% ipython --no-banner

In [1]: import numpy as np

In [2]: from numpy import linalg as LA

In [3]: np.set_printoptions(precision=1, suppress=True, linewidth=120)

In [4]: X = np.loadtxt("layer14.csv", delimiter=",")

In [5]: X.round(1) + 0
Out[5]: 
array([[ 0.7,  0.9,  0. , -2.3],
       [-0.2, -0.1,  0. , -0.9],
       [ 0.1,  0.2, -0.1, -2.6],
       [ 0.9,  1.2,  0. , -2.7]])

In [6]: other = np.array([[0, 2, 3], [1, 1, 0]])

In [7]: W2 = np.kron(other, X)

In [8]: round(LA.norm(W2, 2), 1), np.round(LA.norm(other, 2) * LA.norm(X, 2), 1)
Out[8]: (np.float64(17.2), np.float64(17.2))

In [9]: U, sv, vt = LA.svd(X)

In [10]: np.argmax(sv[:-1] / (sv[1:] + 1e-6)) + 1
Out[10]: np.int64(2)

In [11]: sv.round(1) + 0
Out[11]: array([4.7, 1. , 0. , 0. ])

In [12]: other = U[:, :2] @ np.diag(sv[:2]) @ vt[:2]

In [13]: LA.matrix_rank(X, rtol=0.05)
Out[13]: np.int64(2)

In [14]: np.round(LA.norm(X - other) / LA.norm(X), 1)
Out[14]: np.float64(0.0)

In [15]: LA.matrix_rank(other)
Out[15]: np.int64(2)

In [16]: hat = np.triu(np.array([[-4, 3, 0, -6], [0, 7, -1, -8], [7, 4, -5, 4], [0, 5, -4, -9]]), 1) + np.eye(4)

In [17]: other = hat @ X @ LA.inv(hat)

In [18]: np.round(np.poly(other), 1) + 0
Out[18]: array([1. , 2.1, 1.7, 0. , 0. ])

In [19]: hat @ X - X @ hat
Out[19]: 
array([[-6. , -9.5,  0.9, 25.1],
       [-7.4, -9. ,  0.1, 22. ],
       [ 3.7,  4.5,  0.2, -8.1],
       [ 0. , -2.8,  1.2, 14.9]])

In [20]: np.round(np.trace(other), 1), np.round(np.trace(X), 1)
Out[20]: (np.float64(-2.1), np.float64(-2.1))

In [21]: rank = LA.matrix_rank(X)

In [22]: rank
Out[22]: np.int64(2)

In [23]: ns = LA.svd(X)[2][rank:].T

In [24]: np.round(ns @ ns.T, 1) + 0
Out[24]: 
array([[ 0.5, -0.5,  0. ,  0. ],
       [-0.5,  0.5,  0. ,  0. ],
       [ 0. ,  0. ,  1. ,  0. ],
       [ 0. ,  0. ,  0. ,  0. ]])

In [25]: [int(LA.matrix_rank(X[:i])) for i in range(1, len(X) + 1)]
Out[25]: [1, 2, 2, 2]

In [26]: [int(LA.matrix_rank(X[:, :j + 1])) for j in range(4)]
Out[26]: [1, 2, 2, 2]

In [27]: ns.shape
Out[27]: (4, 2)

In [28]: np.allclose(X @ ns, 0)
Out[28]: True

In [29]: U, sv, vt = LA.svd(X)

In [30]: evecs = vt[:(sv > 1e-8).sum()]

In [31]: rng = np.random.default_rng(58)

In [32]: x0 = X[2] + -3 * X[0] + rng.integers(2) * np.eye(4)[2]

In [33]: x0
Out[33]: array([-2.1, -2.5,  1. ,  4.2])

In [34]: np.round(np.diag(evecs.T @ evecs), 1) + 0
Out[34]: array([0.5, 0.5, 0. , 1. ])

In [35]: np.allclose(evecs.T @ evecs @ x0, x0)
Out[35]: False

In [36]: round(float(LA.norm(x0 - evecs.T @ evecs @ x0)), 1)
Out[36]: 1.0

In [37]: F = np.array([[0, 0, 0], [0, 0, 1], [0, 1, 0]])

In [38]: x0 = np.array([-3, -1, 3, 3])

In [39]: a = np.maximum(X @ x0, 0)

In [40]: np.tanh(X @ x0)
Out[40]: array([-1., -1., -1., -1.])

In [41]: np.maximum(X @ x0, 0) - np.maximum(-X @ x0, 0)
Out[41]: array([ -9.9,  -2.1,  -8.3, -12. ])

In [42]: U, sv, vt = LA.svd(F)

In [43]: evecs = vt[:(sv > 1e-8).sum()]

In [44]: x0 = F[2] + 2 * F[0] + rng.integers(2) * np.eye(3)[2]

In [45]: x0
Out[45]: array([0., 1., 0.])

In [46]: np.diag(evecs.T @ evecs)
Out[46]: array([0., 1., 1.])

In [47]: round(float(LA.norm(x0 - evecs.T @ evecs @ x0)), 1)
Out[47]: 0.0

In [48]: LA.matrix_rank(np.vstack([F, x0]))
Out[48]: np.int64(2)

In [49]: mat = np.loadtxt("dump.csv", delimiter=",")

In [50]: mat
Out[50]: 
array([[-2., -1.,  0.,  0.],
       [ 0.,  2.,  0.,  0.],
       [ 0.,  0., -2., -1.],
       [ 0.,  0.,  0.,  2.]])

In [51]: # triangular

In [52]: q, evecs = LA.qr(mat[:, :2])[0], LA.qr(mat[:, 2:])[0]

In [53]: sv = LA.svd(q.T @ evecs, compute_uv=False)

In [54]: np.degrees(np.arccos(sv.clip(0, 1)))
Out[54]: array([90., 90.])

In [55]: sv
Out[55]: array([0., 0.])

In [56]: (sv > 0.9).sum()
Out[56]: np.int64(0)

In [57]: rank = LA.matrix_rank(F)

In [58]: rank
Out[58]: np.int64(2)

In [59]: ns = LA.svd(F)[2][rank:].T

In [60]: F @ ns
Out[60]: 
array([[0.],
       [0.],
       [0.]])

In [61]: LA.matrix_rank(F.T @ F), LA.matrix_rank(F @ F.T)
Out[61]: (np.int64(2), np.int64(2))

In [62]: np.allclose(F @ ns, 0)
Out[62]: True

In [63]: [int(LA.matrix_rank(np.delete(F, i, axis=0))) for i in range(3)]
Out[63]: [2, 1, 1]

In [64]: [int(LA.matrix_rank(F[:, :j + 1])) for j in range(3)]
Out[64]: [0, 1, 2]

In [65]: ns[:, 0] / ns[np.abs(ns[:, 0]).round(6).argmax(), 0]
Out[65]: array([1., 0., 0.])

In [66]: w, evecs = LA.eig(mat)

In [67]: np.sort(LA.eigvals(mat @ mat))
Out[67]: array([4., 4., 4., 4.])

In [68]: np.prod(w)
Out[68]: np.float64(16.0)

In [69]: np.sort(LA.eigvals(mat.T))
Out[69]: array([-2., -2.,  2.,  2.])

In [70]: round(LA.norm(mat) ** 2 / LA.norm(mat, 2) ** 2, 1)
Out[70]: np.float64(2.7)

In [71]: LA.norm(mat, axis=1).argmax()
Out[71]: np.int64(0)

In [72]: round(LA.norm(mat, 1), 1), np.round(LA.norm(mat, np.inf), 1)
Out[72]: (np.float64(3.0), np.float64(3.0))

In [73]: mat[1] @ mat[2]
Out[73]: np.float64(0.0)

In [74]: np.round(LA.norm(mat, 2), 1)
Out[74]: np.float64(2.6)

In [75]: q, R = LA.qr(mat)

In [76]: abs(R[0, 0]), round(float(LA.norm(mat[:, 0])), 1)
Out[76]: (np.float64(2.0), 2.0)

In [77]: q.shape, R.shape
Out[77]: ((4, 4), (4, 4))

In [78]: np.abs(np.diag(R))
Out[78]: array([2., 2., 2., 2.])

In [79]: A = np.load("a.npy")

In [80]: A
Out[80]: 
array([[-0.6,  0.3, -0.7],
       [ 0. , -0.6, -0.2],
       [ 0.7,  0.5, -0.4],
       [ 0.3, -0.5, -0.5]])

In [81]: other = np.c_[A[:, :1] @ np.array([[8]]), np.array([-1, 0, -2, 2])]

In [82]: other
Out[82]: 
array([[-4.8, -1. ],
       [ 0. ,  0. ],
       [ 6. , -2. ],
       [ 2.4,  2. ]])

In [83]: np.round(LA.lstsq(A, other[:, 0])[0], 1) + 0
Out[83]: array([8., 0., 0.])

In [84]: np.round(LA.norm(other - A @ LA.lstsq(A, other)[0], axis=0), 1) + 0
Out[84]: array([0. , 1.8])

In [85]: x0 = np.array([1, -1, -2])

In [86]: A @ (2 * x0)
Out[86]: array([1. , 2.1, 2. , 3.8])

In [87]: np.sign((A @ x0).round(6))
Out[87]: array([1., 1., 1., 1.])

In [88]: A * x0
Out[88]: 
array([[-0.6, -0.3,  1.5],
       [ 0. ,  0.6,  0.4],
       [ 0.7, -0.5,  0.7],
       [ 0.3,  0.5,  1.1]])

In [89]: np.einsum("ij,j->i", A, x0)
Out[89]: array([0.5, 1. , 1. , 1.9])

In [90]: LA.pinv(A)
Out[90]: 
array([[-0.6,  0. ,  0.7,  0.3],
       [ 0.3, -0.6,  0.5, -0.5],
       [-0.7, -0.2, -0.4, -0.5]])

In [91]: LA.svd(A, compute_uv=False)
Out[91]: array([1., 1., 1.])

In [92]: np.round(A.T @ A, 1) + 0
Out[92]: 
array([[1., 0., 0.],
       [0., 1., 0.],
       [0., 0., 1.]])

In [93]: J = np.load("case3.npy")

In [94]: J
Out[94]: 
array([[0, 1, 1],
       [0, 0, 1],
       [0, 0, 1]])

In [95]: # triangular, det is the product of the diagonal

In [96]: np.abs(np.diag(LA.qr(J)[1])) > 1e-9
Out[96]: array([False, False,  True])

In [97]: try:
    ...:     LA.inv(J)
    ...: except LA.LinAlgError as e:
    ...:     print("failed:", e)
    ...: 
failed: Singular matrix

In [98]: round(np.trace(LA.pinv(J) @ J), 1)
Out[98]: np.float64(2.0)

In [99]: U, sv, vt = LA.svd(J)

In [100]: np.argmax(sv[:-1] / (sv[1:] + 1e-6)) + 1
Out[100]: np.int64(2)

In [101]: other = U[:, :2] @ np.diag(sv[:2]) @ vt[:2]

In [102]: other.round(1) + 0
Out[102]: 
array([[0., 1., 1.],
       [0., 0., 1.],
       [0., 0., 1.]])

In [103]: LA.matrix_rank(other)
Out[103]: np.int64(2)

In [104]: U, sv, vt = LA.svd(X, full_matrices=False)

In [105]: np.cumsum(sv ** 2) / np.sum(sv ** 2)
Out[105]: array([1., 1., 1., 1.])

In [106]: np.round(sv / sv[0], 1) + 0
Out[106]: array([1. , 0.2, 0. , 0. ])

In [107]: np.round(U.T @ X @ vt.T, 1) + 0
Out[107]: 
array([[4.7, 0. , 0. , 0. ],
       [0. , 1. , 0. , 0. ],
       [0. , 0. , 0. , 0. ],
       [0. , 0. , 0. , 0. ]])

In [108]: (sv > 1e-8).sum()
Out[108]: np.int64(2)

In [109]: sv.round(1) + 0
Out[109]: array([4.7, 1. , 0. , 0. ])

In [110]: round(np.sqrt((sv ** 2).sum()), 1), np.round(LA.norm(X), 1)
Out[110]: (np.float64(4.8), np.float64(4.8))

In [111]: LA.matrix_rank(J, rtol=0.1)
Out[111]: np.int64(2)

In [112]: round(float(LA.norm(J, 2) / LA.norm(J)), 1)
Out[112]: 0.9

In [113]: M = np.array([[0, -1, 0, -1, 0, -1],
     ...:     [1, 1, 1, 1, 1, 1],
     ...:     [1, -1, 1, -1, 1, -1],
     ...:     [0, -1, 0, -1, 0, -1],
     ...:     [1, 1, 1, 1, 1, 1],
     ...:     [1, -1, 1, -1, 1, -1]])

In [114]: z = rng.permutation(6)

In [115]: z
Out[115]: array([5, 3, 2, 0, 4, 1])

In [116]: other = M[z][:, z]

In [117]: np.round(np.sort(np.abs(LA.eigvals(other))), 1) + 0
Out[117]: array([0., 0., 0., 0., 0., 1.])

In [118]: np.round(LA.det(other), 1), round(float(LA.det(M[z])), 1)
Out[118]: (np.float64(0.0), 0.0)

In [119]: np.trace(other)
Out[119]: np.int64(1)

In [120]: np.diag(other)
Out[120]: array([-1, -1,  1,  0,  1,  1])
